$ python -q
>>> import numpy as np
>>> np.set_printoptions(precision=2, suppress=True, linewidth=140)
>>> X = np.load("x.npy")
>>> X
array([[  9,   1,   6],
       [ 16,  10,   0],
       [  8,   9,  -1],
       [ 14,  10, -10],
       [ 12,   9,  -3],
       [  9,  13, -10],
       [ 16,  12,  -7],
       [ 20,  12, -15],
       [ 21,  11, -11],
       [ 21,   3,  -8],
       [ 24,  -2,   1],
       [ 19,   3,   9],
       [ 19,   0,  16],
       [ 27,  -1,  15],
       [ 18,  -5,   7]])
>>> Ac = X - X.mean(axis=0)
>>> V = np.linalg.svd(Ac)[2][:2]
>>> other = Ac - Ac @ V.T @ V
>>> (Ac @ V.T).std(axis=0)
array([10.68,  5.3 ])
>>> np.diag(V.T @ V)
array([0.89, 0.27, 0.84])
>>> round(float(np.linalg.norm(other) / np.linalg.norm(Ac)), 2)
0.24
>>> W = np.array([[1, 1, 5, 2, 8], [5, 6, 0, 8, 9], [3, 7, 8, 9, 8]])
>>> coef = np.array([1, 7, 7, 4, 4])
>>> act = np.maximum(X @ W + coef, 0)
>>> (act > 0).astype(int)
array([[1, 1, 1, 1, 1],
       [1, 1, 1, 1, 1],
       [1, 1, 1, 1, 1],
       [1, 1, 0, 1, 1],
       [1, 1, 1, 1, 1],
       [1, 1, 0, 1, 1],
       [1, 1, 1, 1, 1],
       [1, 0, 0, 1, 1],
       [1, 1, 1, 1, 1],
       [1, 0, 1, 0, 1],
       [1, 1, 1, 1, 1],
       [1, 1, 1, 1, 1],
       [1, 1, 1, 1, 1],
       [1, 1, 1, 1, 1],
       [1, 1, 1, 1, 1]])
>>> (act > 0).mean(axis=0)
array([1.  , 0.87, 0.8 , 0.93, 1.  ])
>>> W2 = np.array([[0, 3], [-3, -3], [-1, -2], [-3, -3], [0, -1]])
>>> (act @ W2).round(6).argmax(axis=1)
array([0, 0, 0, 0, 0, 1, 0, 0, 0, 0, 0, 0, 0, 0, 0])
>>> act @ W2
array([[ -544,  -678],
       [ -684,  -792],
       [ -474,  -501],
       [  -99,  -120],
       [ -418,  -471],
       [ -180,  -158],
       [ -376,  -423],
       [  -15,   -59],
       [ -180,  -255],
       [  -48,  -192],
       [ -348,  -615],
       [ -936, -1179],
       [-1202, -1512],
       [-1216, -1605],
       [ -474,  -741]])
>>> vec = np.array([0, 1, 3])
>>> np.einsum("ij,j->i", X, vec)
array([ 19,  10,   6, -20,   0, -17,  -9, -33, -22, -21,   1,  30,  48,  44,  16])
>>> vec @ X
Traceback (most recent call last):
  File "<python-input-20>", line 1, in <module>
    vec @ X
    ~~~~^~~
ValueError: matmul: Input operand 1 has a mismatch in its core dimension 0, with gufunc signature (n?,k),(k,m?)->(n?,m?) (size 15 is different from 3)
>>> X @ np.ones(3)
array([16., 26., 16., 14., 18., 12., 21., 17., 21., 16., 23., 31., 35., 41., 20.])
>>> Ac = (X - X.mean(axis=0)) / X.std(axis=0)
>>> Ac.std(axis=0)
array([1., 1., 1.])
>>> coef = np.linalg.lstsq(np.delete(Ac, 1, axis=1), Ac[:, 1])[0]
>>> coef
array([-0.27, -0.71])
>>> np.abs(coef).argmax()
np.int64(1)
>>> t = np.radians(15)
>>> r_ = np.eye(3)
>>> r_[0, 0] = r_[2, 2] = np.cos(t)
>>> r_[0, 2], r_[2, 0] = -np.sin(t), np.sin(t)
>>> r_
array([[ 0.97,  0.  , -0.26],
       [ 0.  ,  1.  ,  0.  ],
       [ 0.26,  0.  ,  0.97]])
>>> other = X @ r_.T
>>> round(np.linalg.det(r_), 2), np.round(np.trace(r_), 2)
(np.float64(1.0), np.float64(2.93))
>>> np.abs(other - X).max(axis=0)
array([4.8 , 0.  , 6.48])
>>> m1 = np.load("dump.npy")
>>> m1
array([[1. , 0. , 0. , 0. ],
       [0. , 1. , 0. , 0. ],
       [0. , 0. , 1. , 0. ],
       [0.5, 0. , 0. , 0.5]])
>>> # 3 blocks once reordered
>>> np.round(np.linalg.det(m1), 2)
np.float64(0.5)
>>> (m1 != 0).astype(int)
array([[1, 0, 0, 0],
       [0, 1, 0, 0],
       [0, 0, 1, 0],
       [1, 0, 0, 1]])
>>> (np.linalg.matrix_power((m1 != 0) + (m1.T != 0) + np.eye(4), 4) > 0).astype(int)
array([[1, 0, 0, 1],
       [0, 1, 0, 0],
       [0, 0, 1, 0],
       [1, 0, 0, 1]])
>>> np.sort(np.linalg.eigvals(m1).real)
array([0.5, 1. , 1. , 1. ])
>>> np.linalg.matrix_power(m1, 2)
array([[1.  , 0.  , 0.  , 0.  ],
       [0.  , 1.  , 0.  , 0.  ],
       [0.  , 0.  , 1.  , 0.  ],
       [0.75, 0.  , 0.  , 0.25]])
>>> pr = np.eye(4)[0]
>>> for _ in range(4):
...     pr = pr @ m1
...     print(pr.round(2))
... 
[1. 0. 0. 0.]
[1. 0. 0. 0.]
[1. 0. 0. 0.]
[1. 0. 0. 0.]
>>> W0 = np.loadtxt("case16.csv", delimiter=",")
>>> W0
array([[-3.,  0.,  0.],
       [ 0.,  3., -2.],
       [ 0.,  0.,  0.]])
>>> # splits into 2 blocks
>>> Uu, sig, Vh = np.linalg.svd(W0)
>>> sig
array([3.61, 3.  , 0.  ])
>>> other = Uu[:, :2] @ np.diag(sig[:2]) @ Vh[:2]
>>> np.round(np.linalg.norm(W0 - other) / np.linalg.norm(W0), 2)
np.float64(0.0)
>>> other
array([[-3.,  0.,  0.],
       [ 0.,  3., -2.],
       [ 0.,  0.,  0.]])
>>> rng = np.random.default_rng(54017)
>>> M = np.triu(rng.random((4, 4)) < 0.6, 1).astype(int)
>>> M = M + M.T
>>> M
array([[0, 0, 1, 0],
       [0, 0, 0, 1],
       [1, 0, 0, 1],
       [0, 1, 1, 0]])
>>> f, v = M[1], M[0]
>>> f @ v
np.int64(0)
>>> pr = (f @ v) / (f @ f) * f
>>> (v - pr) @ f
np.float64(0.0)
>>> W = np.array([[7, 8, 9, 4], [8, 2, 7, 4], [0, 7, 6, 7], [0, 1, 1, 2]])
>>> coef = np.array([3, -1, 1, 3])
>>> act = np.maximum(M @ W + coef, 0)
>>> (act > 0).mean(axis=0)
array([1.  , 0.75, 1.  , 1.  ])
>>> W2 = np.array([[0, 1, 1], [3, 1, 0], [1, 0, 3], [0, 3, 2]])
>>> W @ W2
array([[33, 27, 42],
       [13, 22, 37],
       [27, 28, 32],
       [ 4,  7,  7]])
>>> (act @ W2).round(6).argmax(axis=1)
array([2, 2, 2, 2])
>>> data = np.load("block6.npy")
>>> data
array([[ 0.25, -0.08, -0.42, -0.08],
       [-0.08,  0.03,  0.14,  0.03],
       [-0.42,  0.14,  0.69,  0.14],
       [-0.08,  0.03,  0.14,  0.03]])
>>> vec = np.array([0, 0, 3, 1])
>>> np.linalg.eigvalsh(2 * data - np.eye(4))
array([-1., -1., -1.,  1.])
>>> np.eye(4) - data
array([[ 0.75,  0.08,  0.42,  0.08],
       [ 0.08,  0.97, -0.14, -0.03],
       [ 0.42, -0.14,  0.31, -0.14],
       [ 0.08, -0.03, -0.14,  0.97]])
>>> np.trace(data)
np.float64(1.0)
>>> np.round(np.poly(data), 2) + 0
array([ 1., -1.,  0.,  0.,  0.])
>>> np.kron(np.eye(2, dtype=int), data)
array([[ 0.25, -0.08, -0.42, -0.08,  0.  , -0.  , -0.  , -0.  ],
       [-0.08,  0.03,  0.14,  0.03, -0.  ,  0.  ,  0.  ,  0.  ],
       [-0.42,  0.14,  0.69,  0.14, -0.  ,  0.  ,  0.  ,  0.  ],
       [-0.08,  0.03,  0.14,  0.03, -0.  ,  0.  ,  0.  ,  0.  ],
       [ 0.  , -0.  , -0.  , -0.  ,  0.25, -0.08, -0.42, -0.08],
       [-0.  ,  0.  ,  0.  ,  0.  , -0.08,  0.03,  0.14,  0.03],
       [-0.  ,  0.  ,  0.  ,  0.  , -0.42,  0.14,  0.69,  0.14],
       [-0.  ,  0.  ,  0.  ,  0.  , -0.08,  0.03,  0.14,  0.03]])
>>> round(float(np.linalg.det(data.T)), 2)
0.0
>>> np.round(np.linalg.eigvals(data), 2) + 0
array([0., 1., 0., 0.])
>>> np.einsum("ij,ji->", data, data)
np.float64(1.0)
>>> W2 = np.array([[2, 0, 2], [-1, 2, 2], [1, -1, 1]])
>>> J = (rng.random((19, 3)) < 0.25) @ W2
>>> J
array([[ 0,  1,  3],
       [ 3, -1,  3],
       [ 0,  0,  0],
       [ 0,  0,  0],
       [ 0,  0,  0],
       [ 0,  0,  0],
       [ 2,  0,  2],
       [ 0,  0,  0],
       [ 2,  0,  2],
       [ 2,  0,  2],
       [ 0,  0,  0],
       [ 1,  2,  4],
       [-1,  2,  2],
       [ 1, -1,  1],
       [ 1, -1,  1],
       [ 0,  0,  0],
       [-1,  2,  2],
       [ 0,  0,  0],
       [ 0,  0,  0]])
>>> vec = np.array([2, 2, 3])
>>> y = J @ vec
>>> np.round(np.linalg.pinv(J) @ J, 2) + 0
array([[1., 0., 0.],
       [0., 1., 0.],
       [0., 0., 1.]])
>>> np.linalg.solve(J.T @ J, J.T @ y)
array([2., 2., 3.])
>>> y = y + 0.05 * rng.normal(size=19)
>>> y.round(2) + 0
array([10.96, 13.05,  0.  ,  0.03, -0.07,  0.  , 10.12,  0.01,  9.97, 10.06, -0.02, 18.06,  7.98,  3.05,  2.92, -0.02,  7.99,  0.01,  0.03])
>>> coef, *_ = np.linalg.lstsq(J, y)
>>> np.round(J.T @ (y - J @ coef), 2) + 0
array([0., 0., 0.])
>>> [round(float(np.linalg.norm(np.linalg.solve(J.T @ J + lam * np.eye(3), J.T @ y))), 2) for lam in (0, 1, 10, 100)]
[4.15, 3.95, 3.43, 1.6]
>>> coef
array([2.05, 2.04, 2.98])
>>> np.round(np.linalg.norm(y - J @ coef), 2)
np.float64(0.17)
>>> coef.round()
array([2., 2., 3.])
>>> Ac = J - J.mean(axis=0)
>>> V = np.linalg.svd(Ac)[2][:2]
>>> other = Ac - Ac @ V.T @ V
>>> np.diag(V.T @ V)
array([0.66, 0.54, 0.8 ])
>>> other.std(axis=0)
array([0.15, 0.18, 0.12])
>>> np.linalg.norm(other, axis=1).round(6).argmax()
np.int64(0)
>>> np.round(np.linalg.norm(other) / np.linalg.norm(Ac), 2)
np.float64(0.14)
>>> (Ac @ V.T).std(axis=0)
array([1.42, 1.18])
>>> W2 = J[[8, 5]].astype(float)
>>> for _ in range(3):
...     lab = np.linalg.norm(J[:, None] - W2, axis=-1).argmin(axis=1)
...     W2 = np.array([J[lab == j].mean(axis=0) for j in range(2)])
... 
>>> lab
array([0, 0, 1, 1, 1, 1, 0, 1, 0, 0, 1, 0, 1, 0, 0, 1, 1, 1, 1])
>>> np.abs(W2[1] - W2[0]).argmax()
np.int64(2)
>>> cov = np.cov(J, rowvar=False)
>>> round(np.corrcoef(J[:, 2], J[:, 0])[0, 1], 2)
np.float64(0.45)
>>> np.argsort(-J.std(axis=0).round(6), kind="stable")
array([2, 0, 1])
>>> cov.shape
(3, 3)
>>> np.polyfit(J[:, 2], J[:, 0], 1)
array([0.37, 0.09])
>>> np.linalg.eigvalsh(cov)[::-1]
array([2.14, 1.48, 0.07])
